% python3 -q
>>> import numpy as np
>>> import numpy.linalg as la
>>> np.set_printoptions(precision=1, suppress=True, linewidth=160)
>>> arr = np.load("sample7.npy")
>>> arr
array([[  2,  -9,   3],
       [  7,   0,   0],
       [  5, -18,   6],
       [  4,  -9,   3]])
>>> # rank 2
>>> f = np.array([3, 1])
>>> print(np.cross(arr[2, :3], arr[0, :3]))
[ 0 -3 -9]
>>> np.polyval(f, arr[2])
array([ 16, -53,  19])
>>> print(round(np.trace(la.pinv(arr) @ arr), 1))
2.0
>>> np.unique(arr.round(6), axis=0).shape
(4, 3)
>>> la.lstsq(arr[:-1].T, arr[-1])[2]
np.int32(2)
>>> Y = np.array([[0, 0], [1, 2]])
>>> C = np.kron(Y, arr)
>>> round(float(la.norm(C, 2)), 1), round(float(la.norm(Y, 2) * la.norm(arr, 2)), 1)
(54.2, 54.2)
>>> la.matrix_rank(C)
np.int64(2)
>>> r = la.matrix_rank(arr)
>>> r
np.int64(2)
>>> null = la.svd(arr)[2][r:].T
>>> np.round(arr @ null, 1) + 0
array([[0.],
       [0.],
       [0.],
       [0.]])
>>> [int(la.matrix_rank(np.delete(arr, i, axis=0))) for i in range(4)]
[2, 2, 2, 2]
>>> print(la.matrix_rank(arr.T @ arr), la.matrix_rank(arr @ arr.T))
2 2
>>> X = np.load("w.npy")
>>> X
array([[-3, -2,  0,  3],
       [-3,  3,  0,  0],
       [ 0, -2,  0,  0],
       [ 0,  0,  0, -2]])
>>> P = np.triu(np.array([[0, 3, 2, 1], [3, 0, 2, 1], [0, 3, 0, 3], [3, 1, 1, 3]]), 1) + np.eye(4)
>>> Y = P @ X @ la.inv(P)
>>> P @ X - X @ P
array([[-9., 14., 10.,  3.],
       [ 0.,  5.,  0., -2.],
       [ 0.,  0.,  4., -4.],
       [ 0.,  0.,  0.,  0.]])
>>> print(np.trace(Y), np.trace(X))
-2.0 -2
>>> A = np.loadtxt("case10.csv", delimiter=",")
>>> print(A)
[[ 3. -1.  2.]
 [ 2.  4.  4.]
 [-3. -3.  4.]]
>>> th = np.radians(45)
>>> R = np.eye(3)
>>> R[1, 1] = R[2, 2] = np.cos(th)
>>> R[1, 2], R[2, 1] = -np.sin(th), np.sin(th)
>>> R
array([[ 1. ,  0. ,  0. ],
       [ 0. ,  0.7, -0.7],
       [ 0. ,  0.7,  0.7]])
>>> Y = A @ R.T
>>> round(float(la.det(R)), 1), np.round(np.trace(R), 1)
(1.0, np.float64(2.4))
>>> np.abs(Y - A).max(axis=0)
array([0. , 4. , 3.3])
